$ python -q
>>> import numpy as np
>>> np.set_printoptions(precision=2, suppress=True, linewidth=140, legacy="1.25")
>>> tidy = lambda a: np.round(a, 2) + 0
>>> A = np.loadtxt("case17.csv", delimiter=",")
>>> A
array([[ 2.,  9.,  2., -9.,  4.,  0.,  4.,  2.,  9.,  5., -2.,  5.,  4., -6.],
       [-8.,  0., -5., -9., -2., -4., -8.,  1., -6.,  2., -4., -2., -7.,  6.],
       [ 2.,  9.,  2., -9.,  4.,  0.,  4.,  2.,  9.,  5., -2.,  5.,  4., -6.],
       [ 8., -6.,  6., -8.,  4., -1.,  0., -9.,  2.,  6., -5., -2.,  9., -2.],
       [ 9., -2., -4., -6., -5.,  9., -2.,  6.,  0., -8., -1.,  9.,  4., -8.]])
>>> np.linalg.rank(A)
Traceback (most recent call last):
  File "<python-input-5>", line 1, in <module>
    np.linalg.rank(A)
    ^^^^^^^^^^^^^^
AttributeError: module 'numpy.linalg' has no attribute 'rank'
>>> A.shape
(5, 14)
>>> np.diff(A, axis=0)
array([[-10.,  -9.,  -7.,   0.,  -6.,  -4., -12.,  -1., -15.,  -3.,  -2.,  -7., -11.,  12.],
       [ 10.,   9.,   7.,   0.,   6.,   4.,  12.,   1.,  15.,   3.,   2.,   7.,  11., -12.],
       [  6., -15.,   4.,   1.,   0.,  -1.,  -4., -11.,  -7.,   1.,  -3.,  -7.,   5.,   4.],
       [  1.,   4., -10.,   2.,  -9.,  10.,  -2.,  15.,  -2., -14.,   4.,  11.,  -5.,  -6.]])
>>> A.sum(axis=0)
array([ 13.,  10.,   1., -41.,   5.,   4.,  -2.,   2.,  14.,  10., -14.,  15.,  14., -16.])
>>> print(np.unravel_index(np.abs(A).argmax(), A.shape))
(0, 1)
>>> np.linalg.matrix_rank(A)
4
>>> tidy(np.linalg.norm(A))
46.34
>>> r0 = np.array([3, 2, 2])
>>> np.polyval(r0, A[4])
array([263.,  10.,  42.,  98.,  67., 263.,  10., 122.,   2., 178.,   3., 263.,  58., 178.])
>>> print(np.cross(A[4, :3], A[3, :3]))
[-36. -86. -38.]
>>> np.correlate(A[4], A[3], "full")
array([ -18.,   85.,  -28.,  -65.,   28.,  -25.,   16.,  -49.,   -2.,  150., -125.,    0.,   92.,   16.,  -97.,    8.,  167., -267.,   37.,
         71.,   40.,   -6.,  -68.,   26.,    0.,   80.,  -64.])
>>> rank = np.linalg.matrix_rank(A)
>>> print(rank)
4
>>> null = np.linalg.svd(A)[2][rank:].T
>>> [int(np.linalg.matrix_rank(A[:i])) for i in range(1, len(A) + 1)]
[1, 2, 2, 3, 4]
>>> F = np.load("sample4.npy")
>>> F
array([[ 0, -2,  0,  0,  0,  0],
       [ 0,  0,  0,  0, -2,  0],
       [ 0,  0,  0,  0,  0,  0],
       [ 0,  0,  0,  0,  0, -2],
       [ 0,  0,  0,  0,  0, -1],
       [ 0,  0,  0,  0,  0,  0]])
>>> left, sv, vt = np.linalg.svd(F)
>>> V = vt[:(sv > 1e-8).sum()]
>>> rng = np.random.default_rng(844)
>>> x0 = F[2] + 4 * F[1] + rng.integers(2) * np.eye(6)[5]
>>> print(x0)
[ 0.  0.  0.  0. -8.  0.]
>>> np.allclose(V.T @ V @ x0, x0)
True
>>> print(np.linalg.matrix_rank(np.vstack([F, x0])))
3
